$ ipython --no-banner

In [1]: import numpy as np

In [2]: np.set_printoptions(precision=1, suppress=True, linewidth=200)

In [3]: basis = 5 * np.array([[-0.3, -0.4, -1.2], [0.1, 0.8, -0.5]])

In [4]: rng = np.random.default_rng(235344)

In [5]: lab = rng.integers(0, 2, 22)

In [6]: data = basis[lab] + rng.normal(size=(22, 3))

In [7]: data.round(1) + 0
Out[7]: 
array([[ 1.1,  6.7, -1.4],
       [-2.9, -2.8, -6.8],
       [-1.8, -0.8, -5.7],
       [ 0.6,  4.3, -2.6],
       [ 0.4, -2.5, -5.4],
       [-1.7, -0.8, -4. ],
       [ 0. , -0.6, -6.1],
       [-0.5,  0.6, -5.6],
       [-1.7,  4.3, -3.2],
       [-2.1, -1. , -5.9],
       [-0.7, -2.8, -4.1],
       [ 0.3,  3.7, -2.3],
       [-1.1, -1.6, -5.7],
       [-1.7,  3.9, -2.3],
       [ 0.7,  2.8, -3.4],
       [ 1.9,  5.1, -1.8],
       [-0.2,  2.6, -2.4],
       [-3.5, -2.8, -5. ],
       [ 0.3, -2.7, -6.8],
       [ 1.3,  5.1, -1.8],
       [-1.8, -3.4, -6.3],
       [-3. , -1.5, -5.4]])

In [8]: d = np.linalg.norm(data[:, None] - data[None], axis=-1)

In [9]: d.shape
Out[9]: (22, 22)

In [10]: np.flatnonzero(d[15] < d.mean() / 2)
Out[10]: array([ 0,  3, 11, 15, 19])

In [11]: A2 = data + rng.integers(-2, 3, (22, 2)) @ rng.integers(-2, 3, (2, 3))

In [12]: A2
Out[12]: 
array([[ 3.1,  2.7, -3.4],
       [-0.9, -6.8, -8.8],
       [-1.8, -0.8, -5.7],
       [-1.4,  8.3, -0.6],
       [ 1.4, -4.5, -6.4],
       [-1.7, -0.8, -4. ],
       [-1. ,  1.4, -5.1],
       [ 1.5, -3.4, -7.6],
       [-2.7,  6.3, -2.2],
       [-5.1,  5. , -2.9],
       [-0.7, -2.8, -4.1],
       [ 0.3,  3.7, -2.3],
       [ 0.9, -5.6, -7.7],
       [ 0.3, -0.1, -4.3],
       [ 0.7,  2.8, -3.4],
       [ 2.9,  3.1, -2.8],
       [ 1.8, -1.4, -4.4],
       [-5.5,  1.2, -3. ],
       [ 0.3, -2.7, -6.8],
       [-0.7,  9.1,  0.2],
       [ 0.2, -7.4, -8.3],
       [-1. , -5.5, -7.4]])

In [13]: np.abs(A2 - data).sum(axis=1)
Out[13]: array([ 8.,  8.,  0.,  8.,  4.,  0.,  4.,  8.,  4., 12.,  0.,  0.,  8.,  8.,  0.,  4.,  8.,  8.,  0.,  8.,  8.,  8.])

In [14]: np.round(np.linalg.svd(A2 - data, compute_uv=False), 1) + 0
Out[14]: array([18.5,  0. ,  0. ])

In [15]: lab = data[:, 0] > np.median(data[:, 0])

In [16]: u = data[lab].mean(axis=0) - data[~lab].mean(axis=0)

In [17]: ((data - data.mean(axis=0)) @ u > 0).astype(int)
Out[17]: array([1, 0, 0, 1, 0, 0, 0, 0, 1, 0, 0, 1, 0, 1, 1, 1, 1, 0, 0, 1, 0, 0])

In [18]: lab.astype(int)
Out[18]: array([1, 0, 0, 1, 1, 0, 1, 1, 0, 0, 0, 1, 0, 0, 1, 1, 1, 0, 1, 1, 0, 0])

In [19]: np.argsort(-np.abs(u).round(6), kind="stable")
Out[19]: array([1, 0, 2])

In [20]: round(float((((data - data.mean(axis=0)) @ u > 0) == lab).mean()), 1)
Out[20]: 0.7
